% python3 -q
>>> import numpy as np
>>> np.set_printoptions(precision=2, suppress=True, linewidth=100)
>>> mat = np.array([[7, 7, 10, 9, 9, 10, 10, 10, 7],
...     [3, 3, 6, 5, 5, 6, 6, 6, 3],
...     [9, 9, 12, 11, 11, 12, 12, 12, 9],
...     [8, 8, 11, 10, 10, 11, 11, 11, 8],
...     [3, 3, 6, 5, 5, 6, 6, 6, 3]])
>>> np.linalg.cond(mat) > 100
np.True_
>>> [round(float(x), 2) for x in np.linalg.svd(mat, compute_uv=False)[:3]]
[55.5, 2.7, 0.0]
>>> np.argsort(-np.linalg.norm(mat, axis=0).round(6), kind="stable")[:3]
array([2, 5, 6])
>>> x0 = np.array([0, 2, 2, 2, 1, 1, 2, 2, 0])
>>> mat * x0
array([[ 0, 14, 20, 18,  9, 10, 20, 20,  0],
       [ 0,  6, 12, 10,  5,  6, 12, 12,  0],
       [ 0, 18, 24, 22, 11, 12, 24, 24,  0],
       [ 0, 16, 22, 20, 10, 11, 22, 22,  0],
       [ 0,  6, 12, 10,  5,  6, 12, 12,  0]])
>>> mat @ (2 * x0)
array([222, 126, 270, 246, 126])
>>> np.linalg.norm(mat @ x0) <= np.linalg.norm(mat, 2) * np.linalg.norm(x0) + 1e-9
np.True_
>>> mat @ x0
array([111,  63, 135, 123,  63])
>>> np.sign((mat @ x0).round(6))
array([1, 1, 1, 1, 1])
>>> mat @ np.eye(9)[7]
array([10.,  6., 12., 11.,  6.])
>>> arr = np.array([[2.0, 1.0, 1.0, 2.0, 2.0, 0.0, 0.0, 0.0],
...     [3.0, 0.0, 2.0, 2.0, 3.0, 0.0, 0.0, 0.0],
...     [2.0, 0.0, 2.0, 0.0, 3.0, 0.0, 0.0, 0.0],
...     [3.0, 0.0, 2.0, 2.0, 2.0, 0.0, 0.0, 0.0],
...     [1.0, 1.0, 3.0, 1.0, 1.0, 0.0, 0.0, 0.0],
...     [0.0, 0.0, 0.0, 0.0, 0.0, 2.0, -1.0, -2.0],
...     [0.0, 0.0, 0.0, 0.0, 0.0, 0.0, 1.0, 2.0],
...     [0.0, 0.0, 0.0, 0.0, 0.0, -1.0, 0.0, -1.0]])
>>> arr.mean(axis=0)
array([ 1.38,  0.25,  1.25,  0.88,  1.38,  0.12,  0.  , -0.12])
>>> round(np.linalg.norm(arr), 2)
np.float64(10.34)
>>> np.unravel_index(np.abs(arr).argmax(), arr.shape)
(np.int64(1), np.int64(0))
>>> np.count_nonzero(arr)
np.int64(28)
>>> np.diff(arr, axis=0)
array([[ 1., -1.,  1.,  0.,  1.,  0.,  0.,  0.],
       [-1.,  0.,  0., -2.,  0.,  0.,  0.,  0.],
       [ 1.,  0.,  0.,  2., -1.,  0.,  0.,  0.],
       [-2.,  1.,  1., -1., -1.,  0.,  0.,  0.],
       [-1., -1., -3., -1., -1.,  2., -1., -2.],
       [ 0.,  0.,  0.,  0.,  0., -2.,  2.,  4.],
       [ 0.,  0.,  0.,  0.,  0., -1., -1., -3.]])
